% ipython --no-banner

In [1]: import numpy as np

In [2]: from numpy import linalg as LA

In [3]: np.set_printoptions(precision=2, suppress=True, linewidth=160)

In [4]: m1 = np.load("test18.npy")

In [5]: m1
Out[5]: 
array([[ 1.  , -0.6 ,  1.2 , -3.74, -1.8 , -0.3 ,  0.  ,  0.  ,  0.3 ,  1.5 ,  0.3 ],
       [ 0.7 , -1.9 , -1.  ,  3.02, -0.4 , -0.5 ,  1.4 ,  2.2 ,  0.9 , -0.8 , -1.8 ],
       [ 0.6 , -0.8 , -0.6 ,  1.52, -0.9 ,  0.3 , -1.2 , -1.9 , -0.2 ,  1.  ,  0.2 ],
       [-0.7 , -0.5 , -0.7 ,  1.56, -0.8 , -1.  , -0.8 , -0.6 ,  0.  , -0.1 ,  1.1 ],
       [ 1.8 , -1.6 ,  1.  , -2.77,  0.4 , -0.1 ,  1.3 ,  0.9 ,  1.  ,  1.  , -0.6 ],
       [-0.2 , -0.1 ,  0.8 , -1.83, -0.9 , -0.1 ,  1.  , -0.9 ,  0.8 , -0.7 , -0.4 ],
       [-0.1 , -1.2 ,  0.8 , -2.5 ,  0.5 ,  0.5 ,  1.6 ,  0.1 ,  0.9 , -0.3 ,  1.3 ],
       [ 0.1 ,  1.  , -0.7 ,  1.56,  1.1 , -1.5 ,  0.8 , -1.2 ,  1.5 ,  1.1 , -0.6 ],
       [ 0.3 ,  1.  ,  1.4 , -4.23,  0.6 ,  0.1 , -0.9 ,  0.5 ,  0.7 , -0.4 ,  2.5 ],
       [ 1.2 ,  0.5 , -2.  ,  6.24,  0.2 , -0.8 , -0.3 , -0.4 ,  1.  , -1.6 , -0.8 ],
       [ 0.2 , -0.8 ,  1.  , -2.86,  0.2 , -1.5 ,  0.8 , -0.5 ,  0.2 , -1.2 , -1.  ],
       [-0.8 , -0.6 , -0.2 ,  0.77,  1.2 ,  0.6 , -0.1 , -2.3 ,  0.3 , -1.2 ,  0.  ],
       [ 0.2 , -0.4 , -0.2 ,  0.53,  1.2 , -0.5 , -0.2 , -0.7 ,  0.6 , -0.5 , -0.5 ],
       [-0.3 ,  1.8 ,  0.  , -0.26,  0.4 ,  1.1 , -0.5 , -0.4 , -0.5 , -1.1 , -0.5 ],
       [-0.1 ,  0.2 , -1.3 ,  4.2 , -0.5 ,  0.1 , -1.1 , -1.3 ,  0.8 , -2.9 , -0.6 ],
       [ 0.8 ,  0.4 ,  1.5 , -4.18,  0.5 , -0.5 ,  0.6 , -1.9 ,  0.8 , -0.2 ,  0.  ],
       [ 0.3 ,  0.3 , -2.4 ,  7.36, -0.5 ,  1.1 , -0.7 , -0.1 ,  0.7 , -0.1 ,  0.1 ],
       [-0.8 ,  0.4 ,  0.  , -0.24,  0.7 , -0.3 ,  0.1 , -0.4 , -2.3 ,  0.5 , -0.5 ],
       [ 0.1 ,  0.4 , -0.1 ,  0.13,  0.  , -0.7 ,  0.1 ,  0.6 ,  0.5 , -1.  , -1.9 ],
       [ 1.1 , -0.1 ,  0.  ,  0.41,  1.6 , -0.9 , -0.4 ,  1.7 , -1.2 ,  1.4 , -0.4 ],
       [ 2.4 , -0.8 ,  1.4 , -4.1 ,  0.4 , -0.5 ,  1.  , -0.1 , -0.5 , -0.1 , -0.7 ],
       [ 1.9 , -0.1 ,  0.6 , -2.36, -0.8 ,  2.6 , -1.2 ,  0.9 , -0.1 , -1.3 , -0.5 ],
       [-2.1 ,  0.7 ,  0.8 , -2.05, -0.4 , -1.2 , -0.9 , -0.9 ,  0.1 ,  0.1 ,  1.  ],
       [-0.5 , -2.6 ,  0.7 , -1.87, -1.6 , -0.1 ,  0.1 ,  0.5 , -1.4 , -0.2 , -0.7 ],
       [ 0.3 ,  0.  ,  0.3 , -0.59,  0.3 ,  0.4 ,  0.7 , -1.  , -0.4 ,  0.3 , -1.2 ]])

In [6]: out = m1 / np.sqrt((m1 ** 2).mean(axis=1, keepdims=True))

In [7]: LA.matrix_rank(out) == LA.matrix_rank(m1)
Out[7]: np.True_

In [8]: out[5]
Out[8]: array([-0.24, -0.12,  0.94, -2.15, -1.06, -0.12,  1.18, -1.06,  0.94, -0.82, -0.47])

In [9]: LA.matrix_rank(m1 - m1.mean(axis=1, keepdims=True))
Out[9]: np.int64(10)

In [10]: A = np.load("a.npy")

In [11]: A
Out[11]: 
array([[ -0.5,   1. ,   1.6,  -0.1,  -0.4,  -0.7,  -0.4,  -6.5,  -1.1],
       [ -0.7,  -0.2,  -0.1,  -0.2,  -0.7,  -1.2,   1.7,   4. ,   0.3],
       [  1. ,   0. ,  -0.1,  -0.1,  -0.4,  -0.4,  -1.2,  -9. ,  -0.2],
       [  0.1,  -0.5,   0.9,  -0.8,  -1.2,   0.5,   0.9, -15.5,  -0.8],
       [ -1.2,   2.2,   0.6,  -2.7,   0.8,  -1.1,   0.6,  -8. ,  -0.1],
       [ -1. ,  -1.1,   1.6,   0.8,  -0.6,   1.4,  -0.5, -10. ,   0.4],
       [ -0.2,  -0.3,  -0.4,   1.3,  -0.1,  -0.7,  -0.4,   0.5,  -2.2],
       [ -0.8,  -0.4,  -0.9,  -0.1,  -0.4,   0.6,   0.1,  -6. ,  -0.9],
       [ -1.2,   0.2,  -0.7,   0. ,   1.2,   0.3,  -0.5,   4. ,  -0.3],
       [  0.3,   0.2,   0.3,   1.6,  -1.9,  -1.6,  -2.8,   6.5,  -0.3]])

In [12]: x0 = np.array([0, 5, 9, 1, 9, 5, -2, -7, -4])

In [13]: target = A @ x0

In [14]: coef, lr = np.zeros(9), 1 / LA.norm(A, 2) ** 2

In [15]: for i in range(6):
    ...:     coef -= lr * A.T @ (A @ coef - target)
    ...:     if i % 1 == 0: print(i, round(LA.norm(A @ coef - target), 2))
    ...: 
0 32.58
1 32.22
2 31.87
3 31.53
4 31.19
5 30.87

In [16]: round(LA.cond(A), 2)
Out[16]: np.float64(106.09)

In [17]: q, R = LA.qr(A)

In [18]: q.shape, R.shape
Out[18]: ((10, 9), (9, 9))

In [19]: print(np.round(q.T @ q, 2) + 0)
[[1. 0. 0. 0. 0. 0. 0. 0. 0.]
 [0. 1. 0. 0. 0. 0. 0. 0. 0.]
 [0. 0. 1. 0. 0. 0. 0. 0. 0.]
 [0. 0. 0. 1. 0. 0. 0. 0. 0.]
 [0. 0. 0. 0. 1. 0. 0. 0. 0.]
 [0. 0. 0. 0. 0. 1. 0. 0. 0.]
 [0. 0. 0. 0. 0. 0. 1. 0. 0.]
 [0. 0. 0. 0. 0. 0. 0. 1. 0.]
 [0. 0. 0. 0. 0. 0. 0. 0. 1.]]

In [20]: rng = np.random.default_rng(454399)

In [21]: idx = rng.integers(0, 2, 13)

In [22]: K = (idx[:, None] == idx) * 3 + np.eye(13)

In [23]: K
Out[23]: 
array([[4., 0., 3., 0., 3., 3., 3., 0., 3., 3., 3., 3., 0.],
       [0., 4., 0., 3., 0., 0., 0., 3., 0., 0., 0., 0., 3.],
       [3., 0., 4., 0., 3., 3., 3., 0., 3., 3., 3., 3., 0.],
       [0., 3., 0., 4., 0., 0., 0., 3., 0., 0., 0., 0., 3.],
       [3., 0., 3., 0., 4., 3., 3., 0., 3., 3., 3., 3., 0.],
       [3., 0., 3., 0., 3., 4., 3., 0., 3., 3., 3., 3., 0.],
       [3., 0., 3., 0., 3., 3., 4., 0., 3., 3., 3., 3., 0.],
       [0., 3., 0., 3., 0., 0., 0., 4., 0., 0., 0., 0., 3.],
       [3., 0., 3., 0., 3., 3., 3., 0., 4., 3., 3., 3., 0.],
       [3., 0., 3., 0., 3., 3., 3., 0., 3., 4., 3., 3., 0.],
       [3., 0., 3., 0., 3., 3., 3., 0., 3., 3., 4., 3., 0.],
       [3., 0., 3., 0., 3., 3., 3., 0., 3., 3., 3., 4., 0.],
       [0., 3., 0., 3., 0., 0., 0., 3., 0., 0., 0., 0., 4.]])

In [24]: x0 = np.array([-7, 7, -4, 2, 0, 0, -1, 1, 0, -6, 0, -1, 7])

In [25]: target = K @ x0

In [26]: coef, lr = np.zeros(13), 1 / LA.norm(K, 2) ** 2

In [27]: for i in range(25):
    ...:     coef -= lr * K.T @ (K @ coef - target)
    ...:     if i % 5 == 0: print(i, round(LA.norm(K @ coef - target), 2))
    ...: 
0 87.22
5 27.48
10 12.23
15 9.75
20 9.44

In [28]: coef
Out[28]: array([-2.26,  4.33, -2.17,  4.17, -2.04, -2.04, -2.08,  4.14, -2.04, -2.23, -2.04, -2.08,  4.33])

In [29]: round(LA.cond(K), 2)
Out[29]: np.float64(28.0)
